$ python3 -q
>>> import numpy as np
>>> from numpy import linalg as LA
>>> np.set_printoptions(precision=2, suppress=True, linewidth=200, floatmode="fixed")
>>> mat = np.loadtxt("dump.csv", delimiter=",")
>>> mat
array([[-6.00, -5.00, -6.00],
       [-5.00,  0.00,  1.00],
       [-6.00,  1.00,  0.00]])
>>> # equal to its transpose
>>> out = LA.inv(mat)
>>> np.round(LA.cond(mat), 2)
np.float64(11.22)
>>> (np.abs(out) > 1e-9).astype(int)
array([[1, 1, 1],
       [1, 1, 1],
       [1, 1, 1]])
>>> np.round(LA.slogdet(mat)[0], 2)
np.float64(1.0)
>>> LA.det(mat) * out
array([[ -1.00,  -6.00,  -5.00],
       [ -6.00, -36.00,  36.00],
       [ -5.00,  36.00, -25.00]])
>>> np.allclose(out, mat.T)
False
>>> np.round(mat @ out, 2) + 0
array([[1.00, 0.00, 0.00],
       [0.00, 1.00, 0.00],
       [0.00, 0.00, 1.00]])
>>> out
array([[-0.02, -0.09, -0.08],
       [-0.09, -0.55,  0.55],
       [-0.08,  0.55, -0.38]])
>>> round(float(LA.det(mat) * LA.det(out)), 2)
1.0
>>> A = np.load("block17.npy")
>>> A
array([[ 2.27, -0.24, -0.99],
       [-2.02, -3.76,  0.29],
       [-0.14,  1.01, -3.00],
       [ 0.20, -5.61, -0.96],
       [ 0.55,  0.39, -0.76],
       [-0.25,  3.21,  3.04],
       [ 0.00,  3.50,  1.77],
       [-0.73,  0.87,  2.41],
       [ 0.88, -5.83, -1.62],
       [-0.94, -7.22, -1.63],
       [ 1.17,  7.33, -4.92],
       [-0.70,  7.27, -2.81],
       [ 0.52,  4.34, -4.11],
       [-1.65, -0.71, -3.50],
       [-2.48,  1.18,  2.13],
       [ 0.40, -0.54, -1.32],
       [-1.87, -0.32,  1.06],
       [-1.29, -2.15,  0.76],
       [-2.27,  1.95,  3.83],
       [-1.54, -3.86,  1.96],
       [ 2.11, -0.89,  1.07],
       [ 0.25, -0.16,  1.86],
       [-0.90, -2.59,  0.12],
       [ 0.68, -6.30,  2.61]])
>>> Xc = A - A.mean(axis=0)
>>> V = LA.svd(Xc)[2][:2]
>>> out = Xc - Xc @ V.T @ V
>>> round(float(LA.norm(out) / LA.norm(Xc)), 2)
0.25
>>> (Xc @ V.T).std(axis=0)
array([3.88, 2.31])
>>> out.std(axis=0)
array([1.16, 0.01, 0.27])
>>> np.round(np.cov(Xc @ V.T, rowvar=False), 2) + 0
array([[15.75,  0.00],
       [ 0.00,  5.56]])
>>> G = np.cov(A, rowvar=False)
>>> LA.eigvalsh(G)[::-1]
array([15.75,  5.56,  1.47])
>>> np.argwhere(np.triu(np.abs(np.corrcoef(A.T)) > 0.8, 1))
array([], shape=(0, 2), dtype=int64)
>>> np.median(A, axis=0)
array([-0.20, -0.28,  0.20])
>>> A.std(axis=0)
array([1.27, 3.82, 2.36])
>>> np.corrcoef(A.T)
array([[ 1.00,  0.07, -0.31],
       [ 0.07,  1.00, -0.23],
       [-0.31, -0.23,  1.00]])
>>> out = np.c_[A[:, :2] @ np.array([[2, 1], [2, 1]]), np.array([1, 1, 3, 2, 2, -2, -3, -2, 0, -2, 0, -1, -1, -1, -3, 1, -1, 2, 0, -1, 2, -3, -1, -1])]
>>> out
array([[  4.06,   2.03,   1.00],
       [-11.56,  -5.78,   1.00],
       [  1.74,   0.87,   3.00],
       [-10.82,  -5.41,   2.00],
       [  1.88,   0.94,   2.00],
       [  5.92,   2.96,  -2.00],
       [  7.00,   3.50,  -3.00],
       [  0.28,   0.14,  -2.00],
       [ -9.90,  -4.95,   0.00],
       [-16.32,  -8.16,  -2.00],
       [ 17.00,   8.50,   0.00],
       [ 13.14,   6.57,  -1.00],
       [  9.72,   4.86,  -1.00],
       [ -4.72,  -2.36,  -1.00],
       [ -2.60,  -1.30,  -3.00],
       [ -0.28,  -0.14,   1.00],
       [ -4.38,  -2.19,  -1.00],
       [ -6.88,  -3.44,   2.00],
       [ -0.64,  -0.32,   0.00],
       [-10.80,  -5.40,  -1.00],
       [  2.44,   1.22,   2.00],
       [  0.18,   0.09,  -3.00],
       [ -6.98,  -3.49,  -1.00],
       [-11.24,  -5.62,  -1.00]])
>>> np.round(LA.lstsq(A, out[:, 0])[0], 2) + 0
array([2.00, 2.00, 0.00])
>>> LA.matrix_rank(np.c_[A, out])
np.int64(4)
>>> LA.norm(LA.qr(A)[0].T @ out, axis=0) ** 2 / ((out ** 2).sum(axis=0) + 1e-12)
array([1.00, 1.00, 0.22])
>>> Xc = (A - A.mean(axis=0)) / A.std(axis=0)
>>> Xc.std(axis=0)
array([1.00, 1.00, 1.00])
>>> b = LA.lstsq(np.delete(Xc, 2, axis=1), Xc[:, 2])[0]
>>> np.abs(b).argmax()
np.int64(0)
>>> r0 = np.array([8, 3, 2, 6]) + 0.5
>>> X = np.eye(4) - 2 * np.outer(r0, r0) / (r0 @ r0)
>>> X
array([[-0.09, -0.45, -0.32, -0.83],
       [-0.45,  0.82, -0.13, -0.34],
       [-0.32, -0.13,  0.91, -0.24],
       [-0.83, -0.34, -0.24,  0.36]])
>>> # equal to its transpose
>>> out = np.array([[2, 4], [0, 4], [0, 4], [0, 5]])
>>> np.einsum("ij->j", X)
array([-1.68, -0.11,  0.21, -1.05])
>>> LA.matrix_rank(X @ out)
np.int64(2)
>>> np.einsum("ij,ij->i", X, X)
array([1.00, 1.00, 1.00, 1.00])
>>> LA.matrix_rank(np.vstack([X, out.T]))
np.int64(4)
>>> np.einsum("ik,kj->ij", X, out)
array([[-0.17, -7.57],
       [-0.89, -0.76],
       [-0.64,  0.60],
       [-1.66, -3.85]])
>>> rng = np.random.default_rng(7162)
>>> z = rng.permutation(4)
>>> out = X[:, z] * rng.choice([-1, 1], 4)
>>> out
array([[ 0.45,  0.83,  0.09,  0.32],
       [-0.82,  0.34,  0.45,  0.13],
       [ 0.13,  0.24,  0.32, -0.91],
       [ 0.34, -0.36,  0.83,  0.24]])
>>> U, _, VT = LA.svd(X.T @ out)
>>> np.round(LA.lstsq(X, out)[0], 2) + 0
array([[ 0.00,  0.00, -1.00,  0.00],
       [-1.00,  0.00,  0.00,  0.00],
       [ 0.00,  0.00,  0.00, -1.00],
       [ 0.00, -1.00,  0.00,  0.00]])
>>> evals, V = LA.eig(X)
>>> np.round(np.prod(evals), 2)
np.float64(-1.0)
>>> np.round(X @ V[:, 0] - evals[0] * V[:, 0], 2) + 0
array([0.00, 0.00, 0.00, 0.00])
>>> evals, V = LA.eigvalsh(X)
Traceback (most recent call last):
  File "<python-input-58>", line 1, in <module>
    evals, V = LA.eigvalsh(X)
    ^^^^^^^^
ValueError: too many values to unpack (expected 2)
>>> evals, V = LA.eigh(X)
>>> (evals > 1e-8).sum(), (evals < -1e-8).sum()
(np.int64(3), np.int64(1))
>>> np.round(V.T @ V, 2) + 0
array([[1.00, 0.00, 0.00, 0.00],
       [0.00, 1.00, 0.00, 0.00],
       [0.00, 0.00, 1.00, 0.00],
       [0.00, 0.00, 0.00, 1.00]])
>>> round(float(evals.sum()), 2), np.trace(X)
(2.0, np.float64(2.0))
>>> LA.eigvalsh(X @ X)
array([1.00, 1.00, 1.00, 1.00])
>>> np.einsum("ij,ji->", X, X)
np.float64(4.0)
>>> round(float(LA.eigvals(X).sum().real), 2)
2.0
>>> LA.eigvals(X)
array([-1.00,  1.00,  1.00,  1.00])
>>> np.einsum("ii->", X)
np.float64(2.0)
>>> m1 = np.loadtxt("arr.csv", delimiter=",")
>>> m1
array([[0.00, 0.00, 1.00, 0.00],
       [0.00, 0.00, 1.00, 1.00],
       [1.00, 1.00, 0.00, 1.00],
       [0.00, 1.00, 1.00, 0.00]])
>>> # symmetric
>>> r0 = np.array([-2, -1])
>>> np.array([np.convolve(row, r0, "same") for row in m1])
array([[ 0.00,  0.00, -2.00, -1.00],
       [ 0.00,  0.00, -2.00, -3.00],
       [-2.00, -3.00, -1.00, -2.00],
       [ 0.00, -2.00, -3.00, -1.00]])
>>> np.convolve(m1[1], r0)
array([ 0.00,  0.00, -2.00, -3.00, -1.00])
>>> out = m1 + rng.integers(-2, 3, (4, 3)) @ rng.integers(-2, 3, (3, 4))
>>> out
array([[ 2.00,  3.00,  0.00,  4.00],
       [ 0.00,  0.00,  1.00,  1.00],
       [-3.00,  3.00,  6.00, -1.00],
       [-2.00,  0.00,  3.00,  1.00]])
>>> np.round(LA.svd(out - m1, compute_uv=False), 2) + 0
array([8.45, 4.82, 2.31, 0.00])
>>> np.abs(out - m1).sum(axis=1)
array([10.00,  0.00, 14.00,  6.00])
>>> round(LA.eigvalsh(m1).min(), 2)
np.float64(-1.48)
>>> (m1 - m1.T) / 2
array([[0.00, 0.00, 0.00, 0.00],
       [0.00, 0.00, 0.00, 0.00],
       [0.00, 0.00, 0.00, 0.00],
       [0.00, 0.00, 0.00, 0.00]])
>>> np.allclose(m1, m1.T)
True
>>> assert m1 == m1.T
Traceback (most recent call last):
  File "<python-input-81>", line 1, in <module>
    assert m1 == m1.T
           ^^^^^^^^^^
ValueError: The truth value of an array with more than one element is ambiguous. Use a.any() or a.all()
>>> LA.determinant(m1)
Traceback (most recent call last):
  File "<python-input-82>", line 1, in <module>
    LA.determinant(m1)
    ^^^^^^^^^^^^^^
AttributeError: module 'numpy.linalg' has no attribute 'determinant'
>>> m1.inv()
Traceback (most recent call last):
  File "<python-input-83>", line 1, in <module>
    m1.inv()
    ^^^^^^
AttributeError: 'numpy.ndarray' object has no attribute 'inv'
>>> data = np.loadtxt("w.csv", delimiter=",")
>>> data
array([[ 0.68,  0.05, -0.39, -0.25],
       [ 0.05,  0.25,  0.22, -0.37],
       [-0.39,  0.22,  0.49, -0.21],
       [-0.25, -0.37, -0.21,  0.59]])
>>> # symmetric
>>> vec = np.array([3, 2, 3, -1])
>>> round((vec - data @ vec) @ (data @ vec), 2)
np.float64(-0.0)
>>> W0 = np.array([[0, 0, 0], [1, -2, 0], [0, 0, 0]])
>>> W0
array([[ 0,  0,  0],
       [ 1, -2,  0],
       [ 0,  0,  0]])
>>> # null space of dimension 2
>>> W0.inv()
Traceback (most recent call last):
  File "<python-input-92>", line 1, in <module>
    W0.inv()
    ^^^^^^
AttributeError: 'numpy.ndarray' object has no attribute 'inv'
>>> np.trace(W0)
np.int64(-2)
>>> np.allclose(W0, W0.T)
False
>>> LA.matrix_power(W0, 2)
array([[ 0,  0,  0],
       [-2,  4,  0],
       [ 0,  0,  0]])
>>> round(float(np.abs(LA.eigvals(W0)).max()), 2)
2.0
